>>> import numpy as np
>>> from numpy import linalg as LA
>>> np.set_printoptions(suppress=True, linewidth=200)
>>> W0 = np.load("a.npy")
>>> W0
array([[-0.24, -0.98,  0.48],
       [ 0.07, -0.53,  0.03],
       [-0.07,  2.17, -3.32],
       [ 0.47,  1.05,  0.62],
       [-0.2 ,  0.13, -1.15],
       [-0.28, -2.07,  2.22],
       [ 0.31,  2.32, -2.41],
       [ 0.18, -1.18,  2.32],
       [ 0.32,  3.72, -4.98],
       [-0.09,  2.85, -4.14],
       [ 0.58, -1.4 ,  3.7 ],
       [-0.2 , -0.11, -0.14],
       [-0.1 , -1.21,  1.32],
       [-0.67, -2.52,  0.81],
       [-0.07, -0.84, -0.46],
       [ 0.33, -0.36,  1.61],
       [-0.21,  2.2 , -4.04],
       [-0.06,  0.67, -1.49]])
>>> idx = W0[:, 1] > np.median(W0[:, 1])
>>> f = W0[idx].mean(axis=0) - W0[~idx].mean(axis=0)
>>> round(float((((W0 - W0.mean(axis=0)) @ f > 0) == idx).mean()), 2)
0.89
>>> f.round(2)
array([ 0.05,  2.9 , -3.68])
>>> np.argsort(-np.abs(f).round(6), kind="stable")
array([2, 1, 0])
>>> ((W0 - W0.mean(axis=0)) @ f > 0).astype(int)
array([0, 0, 1, 0, 1, 0, 1, 0, 1, 1, 0, 0, 0, 0, 0, 0, 1, 1])
>>> idx.astype(int)
array([0, 0, 1, 1, 1, 0, 1, 0, 1, 1, 0, 1, 0, 0, 0, 0, 1, 1])
>>> vec = np.array([-3, 1, -2])
>>> rhs = W0 @ vec
>>> coef, lr = np.zeros(3), 1 / LA.norm(W0, 2) ** 2
>>> for i in range(250):
...     coef -= lr * W0.T @ (W0 @ coef - rhs)
...     if i % 50 == 0: print(i, round(LA.norm(W0 @ coef - rhs), 2))
... 
0 4.42
50 1.25
100 1.14
150 1.05
200 0.97
>>> round(LA.cond(W0), 2)
np.float64(24.59)
>>> coef.round(2)
array([-1.38,  0.44, -2.38])
>>> Ac = W0 - W0.mean(axis=0)
>>> U, sv, vt = LA.svd(Ac, full_matrices=False)
>>> round((sv ** 2).sum() ** 2 / (sv ** 4).sum(), 2)
np.float64(1.13)
>>> np.round(Ac.mean(axis=0), 2) + 0
array([0., 0., 0.])
>>> np.round(sv ** 2 / (sv ** 2).sum(), 2) + 0
array([0.94, 0.06, 0.  ])
>>> vec = np.array([0, 3, 0])
>>> rhs = W0 @ vec
>>> np.round(LA.pinv(W0) @ W0, 2) + 0
array([[1., 0., 0.],
       [0., 1., 0.],
       [0., 0., 1.]])
>>> try:
...     LA.solve(W0, rhs)
... except LA.LinAlgError as e:
...     print(e)
... 
Last 2 dimensions of the array must be square
>>> np.round(LA.solve(W0.T @ W0, W0.T @ rhs), 2) + 0
array([0., 3., 0.])
>>> rng = np.random.default_rng(74998)
>>> rhs = rhs + 0.3 * rng.normal(size=18)
>>> rhs.round(2)
array([-2.78, -2.28,  6.35,  3.54,  0.28, -6.12,  6.92, -3.15, 11.09,  8.65, -4.24, -0.6 , -3.23, -7.98, -3.17, -1.34,  6.57,  2.31])
>>> coef, *_ = LA.lstsq(W0, rhs)
>>> coef.round(2)
array([-1.23,  3.59,  0.41])
>>> [round(float(LA.norm(LA.solve(W0.T @ W0 + lam * np.eye(3), W0.T @ rhs))), 2) for lam in (0, 1, 10, 100)]
[3.82, 2.84, 2.0, 1.06]
>>> mat = np.load("x.npy")
>>> mat
array([[-1.,  1., -2.,  0.],
       [-3.,  1., -2.,  0.],
       [-3., -3.,  3.,  0.],
       [ 0.,  0.,  0.,  0.]])
>>> np.flatnonzero(LA.matrix_power((mat != 0) + (mat.T != 0) + np.eye(4), 4)[1])
array([0, 1, 2])
>>> np.round(np.sort(LA.eigvals(mat).real), 2)
array([-2.35,  0.  ,  0.53,  4.82])
>>> A2 = W0 / np.sqrt((W0 ** 2).mean(axis=1, keepdims=True))
>>> LA.matrix_rank(A2) == LA.matrix_rank(W0)
np.True_
>>> LA.matrix_rank(W0 - W0.mean(axis=1, keepdims=True))
np.int64(2)
>>> LA.lstsq(mat[:-1].T, mat[-1])[2]
np.int32(3)
>>> np.unique(mat.round(6), axis=0).shape
(4, 4)
>>> np.abs(np.diag(LA.qr(mat)[1])) > 1e-9
array([ True,  True,  True, False])
>>> U, sv, vt = LA.svd(mat)
>>> sv.round(2)
array([5.38, 4.24, 0.26, 0.  ])
>>> np.argmax(sv[:-1] / (sv[1:] + 1e-6)) + 1
np.int64(3)
>>> A2 = U[:, :3] @ np.diag(sv[:3]) @ vt[:3]
>>> A2.round(2)
array([[-1.,  1., -2.,  0.],
       [-3.,  1., -2.,  0.],
       [-3., -3.,  3.,  0.],
       [ 0.,  0.,  0.,  0.]])
>>> LA.matrix_rank(mat, rtol=0.05)
np.int64(2)
>>> LA.matrix_rank(A2)
np.int64(3)
>>> round(float(LA.norm(mat - A2, 2)), 2), sv[3]
(0.0, np.float64(0.0))
